$ python -q
>>> import numpy as np
>>> from numpy import linalg as LA
>>> np.set_printoptions(precision=2, suppress=True, linewidth=160)
>>> A = np.loadtxt("arr.csv", delimiter=",")
>>> print(A)
[[0.5  0.5  0.  ]
 [0.   0.5  0.5 ]
 [0.33 0.33 0.33]]
>>> # a transition matrix
>>> P = np.triu(np.array([[1, 3, 0], [3, 0, 2], [3, 3, 2]]), 1) + np.eye(3)
>>> M2 = P @ A @ LA.inv(P)
>>> print(P @ A - A @ P)
[[ 0.    0.    0.5 ]
 [ 0.67  0.67 -0.33]
 [ 0.   -1.   -0.67]]
>>> print(LA.matrix_power(A, 2))
[[0.25 0.5  0.25]
 [0.17 0.42 0.42]
 [0.28 0.44 0.28]]
>>> print(A.sum(axis=1))
[1. 1. 1.]
>>> print(LA.matrix_power(A, 100))
[[0.22 0.44 0.33]
 [0.22 0.44 0.33]
 [0.22 0.44 0.33]]
>>> print(A @ np.ones(3))
[1. 1. 1.]
>>> pr = np.eye(3)[0]
>>> for _ in range(6):
...     pr = pr @ A
...     print(pr.round(2))
... 
[0.5 0.5 0. ]
[0.25 0.5  0.25]
[0.21 0.46 0.33]
[0.22 0.44 0.34]
[0.22 0.44 0.34]
[0.22 0.44 0.33]
>>> print(round(float(np.trace(A)), 2))
1.33
>>> print(np.allclose(A @ A.T, A.T @ A))
False
>>> print(round(float(LA.det(A)), 2))
0.08
>>> A.inv()
Traceback (most recent call last):
  File "<python-input-18>", line 1, in <module>
    A.inv()
    ^^^^^
AttributeError: 'numpy.ndarray' object has no attribute 'inv'
>>> print(np.round(np.abs(LA.eigvals(A)).max(), 2))
1.0
>>> LA.determinant(A)
Traceback (most recent call last):
  File "<python-input-20>", line 1, in <module>
    LA.determinant(A)
    ^^^^^^^^^^^^^^
AttributeError: module 'numpy.linalg' has no attribute 'determinant'
>>> print(LA.norm(A, axis=1))
[0.71 0.71 0.58]
>>> print(round(float(LA.norm(A[2], 1)), 2), round(LA.norm(A[2], np.inf), 2))
1.0 0.33
>>> print(round(float(LA.norm(A) ** 2 / LA.norm(A, 2) ** 2), 2))
1.26
>>> print(np.round(LA.norm(A[2] - A[1]), 2))
0.41
>>> print(round(LA.norm(A, 1), 2), np.round(LA.norm(A, np.inf), 2))
1.33 1.0
>>> print(np.round(LA.norm(A, "nuc"), 2))
1.69
>>> print(np.round(A[2] @ A[1], 2))
0.33
>>> print(round(LA.norm(A, 2), 2))
1.03
>>> Q, evecs = LA.qr(A[:, :1])[0], LA.qr(A[:, 1:])[0]
>>> s = LA.svd(Q.T @ evecs, compute_uv=False)
>>> print(s)
[0.89]
>>> print((s > 0.9).sum())
0
>>> J = np.diag(10 * np.array([5, 1, 2])) + np.array([[-2, -1, -3], [3, -1, 1], [1, 1, -1]])
>>> print(J)
[[48 -1 -3]
 [ 3  9  1]
 [ 1  1 19]]
>>> u = np.array([1, 2, 2])
>>> print(np.array([np.convolve(row, u, "same") for row in J]))
[[95 91 -8]
 [15 25 20]
 [ 3 23 40]]
>>> print(np.cross(J[2, :3], J[0, :3]))
[ 16 915 -49]
>>> W2 = np.array([[4, 3, 0], [3, -1, -4], [1, -5, -2]])
>>> mat = np.repeat(W2, 25 // 3, axis=0)
>>> rng = np.random.default_rng(59620)
>>> mat = mat + 0.3 * rng.normal(size=mat.shape)
>>> print(mat)
[[ 4.45  2.84 -0.43]
 [ 3.78  3.24 -0.58]
 [ 4.18  2.74  0.02]
 [ 3.83  2.65 -0.18]
 [ 4.01  3.21 -0.25]
 [ 3.7   2.79 -0.11]
 [ 4.29  2.89 -0.16]
 [ 3.99  3.22 -0.19]
 [ 3.63 -1.39 -4.11]
 [ 2.99 -0.98 -4.09]
 [ 2.76 -1.06 -4.2 ]
 [ 3.2  -0.84 -4.05]
 [ 2.67 -1.35 -4.49]
 [ 3.15 -1.2  -3.79]
 [ 2.85 -1.41 -4.02]
 [ 3.05 -1.05 -3.66]
 [ 1.57 -4.88 -1.79]
 [ 1.01 -4.74 -2.21]
 [ 1.22 -5.23 -2.21]
 [ 0.72 -4.82 -2.23]
 [ 1.28 -4.8  -2.28]
 [ 1.17 -5.59 -1.93]
 [ 0.97 -4.97 -1.97]
 [ 1.14 -4.63 -2.13]]
>>> Q, Rm = LA.qr(mat)
>>> print(np.trace(Q @ Q.T))
3.0
>>> print(round(float(abs(Rm[0, 0])), 2), np.round(LA.norm(mat[:, 0]), 2))
14.68 14.68
>>> print(Q.shape, Rm.shape)
(24, 3) (3, 3)
>>> print(np.round(Q.T @ Q, 2) + 0)
[[1. 0. 0.]
 [0. 1. 0.]
 [0. 0. 1.]]
>>> print(np.abs(np.diag(Rm)))
[14.68 16.62  6.06]
>>> print(np.allclose(Rm.T @ Rm, mat.T @ mat))
True
>>> x = np.array([-3, 0, 0])
>>> print(np.sign((mat @ x).round(6)))
[-1. -1. -1. -1. -1. -1. -1. -1. -1. -1. -1. -1. -1. -1. -1. -1. -1. -1. -1. -1. -1. -1. -1. -1.]
>>> print(mat @ np.eye(3)[0])
[4.45 3.78 4.18 3.83 4.01 3.7  4.29 3.99 3.63 2.99 2.76 3.2  2.67 3.15 2.85 3.05 1.57 1.01 1.22 0.72 1.28 1.17 0.97 1.14]
>>> print(LA.norm(mat @ x) <= LA.norm(mat, 2) * LA.norm(x) + 1e-9)
True
>>> C2 = np.cov(mat, rowvar=False)
>>> print(np.median(mat, axis=0))
[ 3.02 -1.13 -2.17]
>>> print(LA.eigvalsh(C2)[::-1])
[13.08  1.92  0.08]
>>> print(C2)
[[ 1.57  3.95  0.64]
 [ 3.95 10.93  2.65]
 [ 0.64  2.65  2.57]]
>>> print(np.argwhere(np.triu(np.abs(np.corrcoef(mat.T)) > 0.8, 1)))
[[0 1]]
>>> print(mat.std(axis=0))
[1.23 3.24 1.57]
>>> print(np.polyfit(mat[:, 0], mat[:, 1], 1))
[ 2.52 -7.93]
>>> lab = rng.permutation(3)
>>> print(lab)
[2 1 0]
>>> M2 = A[lab][:, lab]
>>> print(np.sort(np.abs(LA.eigvals(M2))))
[0.29 0.29 1.  ]
>>> print(round(float(np.trace(M2)), 2))
1.33
>>> print(np.allclose(M2, A))
False
>>> print(np.diag(M2))
[0.33 0.5  0.5 ]
>>> W2 = mat[[5, 14]].astype(float)
>>> for _ in range(3):
...     lab = LA.norm(mat[:, None] - W2, axis=-1).argmin(axis=1)
...     W2 = np.array([mat[lab == j].mean(axis=0) for j in range(2)])
... 
>>> print(lab)
[0 0 0 0 0 0 0 0 1 1 1 1 1 1 1 1 1 1 1 1 1 1 1 1]
>>> print(W2[1] - W2[0])
[-1.94 -6.01 -2.84]
>>> data = np.load("layer4.npy")
>>> print(data)
[[  9  15   3  21]
 [ -9 -15  -3 -21]
 [  0   0   0   0]
 [ -9 -15  -3 -21]]
>>> print([round(float(x), 2) for x in LA.svd(data, compute_uv=False)[:3]])
[47.62, 0.0, 0.0]
>>> print(np.argsort(-LA.norm(data, axis=0).round(6), kind="stable")[:3])
[3 1 0]
>>> print(round(np.trace(LA.pinv(data) @ data), 2))
1.0
>>> print(data @ LA.pinv(data) @ data)
[[  9.  15.   3.  21.]
 [ -9. -15.  -3. -21.]
 [  0.   0.   0.   0.]
 [ -9. -15.  -3. -21.]]
>>> print(np.allclose(data[:-1].T @ LA.lstsq(data[:-1].T, data[-1])[0], data[-1]))
True
>>> U, s, Vh = LA.svd(data)
>>> evecs = Vh[:(s > 1e-8).sum()]
>>> x = data[2] + -3 * data[0] + rng.integers(2) * np.eye(4)[3]
>>> print(x)
[-27. -45.  -9. -62.]
>>> print(LA.matrix_rank(np.vstack([data, x])))
2
>>> print(np.allclose(evecs.T @ evecs @ x, x))
False
>>> print(np.diag(evecs.T @ evecs))
[0.11 0.3  0.01 0.58]
>>> M = np.array([[1.96, 3.56, -0.95],
...     [-2.98, -5.85, 2.63],
...     [-2.22, -4.28, 1.55],
...     [3.88, 7.68, -0.25],
...     [1.58, 3.38, -1.48],
...     [-0.79, -0.96, 0.58],
...     [-3.87, -6.92, 3.46],
...     [-2.27, -4.44, 0.95],
...     [0.57, 1.32, -0.08],
...     [0.02, -0.62, -0.71],
...     [1.37, 2.61, -0.56],
...     [-0.34, -0.83, -0.04],
...     [-1.43, -2.93, 0.89],
...     [3.49, 5.51, -1.13],
...     [1.52, 3.61, 0.31],
...     [-1.76, -2.9, 1.67]])
>>> Ac = M - M.mean(axis=0)
>>> U, s, Vh = LA.svd(Ac, full_matrices=False)
>>> print((np.sign(U[:, 0]) == np.sign(U[0, 0])).astype(int))
[1 0 0 1 1 0 0 0 1 0 1 0 0 1 1 0]
>>> print(np.searchsorted(np.cumsum(s ** 2) / (s ** 2).sum(), 0.9) + 1)
1
>>> print(LA.matrix_rank(Ac))
3
>>> print(np.round(Ac.mean(axis=0), 2) + 0)
[0. 0. 0.]
>>> K = 5 * np.eye(3) + np.eye(3, k=1)
>>> print(K)
[[5. 1. 0.]
 [0. 5. 1.]
 [0. 0. 5.]]
>>> u, v = K[0], K[1]
>>> print(u @ v)
5.0
>>> pr = (u @ v) / (u @ u) * u
>>> print(v - pr)
[-0.96  4.81  1.  ]
>>> print(LA.matrix_rank(np.outer(u, v)))
1
>>> print(round(LA.norm(u + v) ** 2 + LA.norm(u - v) ** 2, 2))
104.0
>>> Q = K.astype(float).copy()
>>> for j in range(3):
...     Q[:, j] -= Q[:, :j] @ (Q[:, :j].T @ Q[:, j])
...     Q[:, j] /= LA.norm(Q[:, j])
... 
>>> print(Q.T @ K)
[[5. 1. 0.]
 [0. 5. 1.]
 [0. 0. 5.]]
>>> print(Q)
[[1. 0. 0.]
 [0. 1. 0.]
 [0. 0. 1.]]
>>> ev, evecs = LA.eig(K)
>>> print(K @ evecs[:, 0] - ev[0] * evecs[:, 0])
[0. 0. 0.]
>>> print(np.sort(LA.eigvals(K.T)))
[5. 5. 5.]
>>> print(np.prod(ev))
125.0
>>> print(LA.matrix_power(K - np.diag(np.diag(K)), 3))
[[0. 0. 0.]
 [0. 0. 0.]
 [0. 0. 0.]]
>>> print(np.prod(np.diag(K)), round(float(LA.det(K)), 2))
125.0 125.0
>>> print(LA.matrix_rank(K - K[0, 0] * np.eye(3)))
2
>>> M2 = np.array([[2, 3], [0, 0], [3, 2]])
>>> print(K @ M2)
[[10. 15.]
 [ 3.  2.]
 [15. 10.]]
>>> print(np.einsum("ik,kj->ji", K, M2))
[[10.  3. 15.]
 [15.  2. 10.]]
>>> print(np.einsum("ij,ij->i", K, K))
[26. 26. 25.]
>>> print(np.vstack([K, M2.T]).shape)
(5, 3)
>>> W0 = np.array([[0, 1, 0, 0], [0, 0, 1, 0], [1, 0, 0, 0], [0, 0, 0, 1]])
>>> print(W0)
[[0 1 0 0]
 [0 0 1 0]
 [1 0 0 0]
 [0 0 0 1]]
>>> W2 = M[[7, 15]].astype(float)
>>> for _ in range(3):
...     lab = LA.norm(M[:, None] - W2, axis=-1).argmin(axis=1)
...     W2 = np.array([M[lab == j].mean(axis=0) for j in range(2)])
... 
>>> print(lab)
[1 0 0 1 1 0 0 0 1 1 1 1 0 1 1 0]
>>> print(W2[1] - W2[0])
[ 3.75  6.95 -2.22]
>>> print(np.abs(W2[1] - W2[0]).argmax())
1
>>> print(np.bincount(lab))
[7 9]
>>> arr = np.loadtxt("a.csv", delimiter=",")
>>> print(arr)
[[ 2. -1.  1.]
 [ 2. -1.  1.]
 [ 4.  1.  3.]]
>>> M2 = arr / np.sqrt((arr ** 2).mean(axis=1, keepdims=True))
>>> print(LA.matrix_rank(M2) == LA.matrix_rank(arr))
True
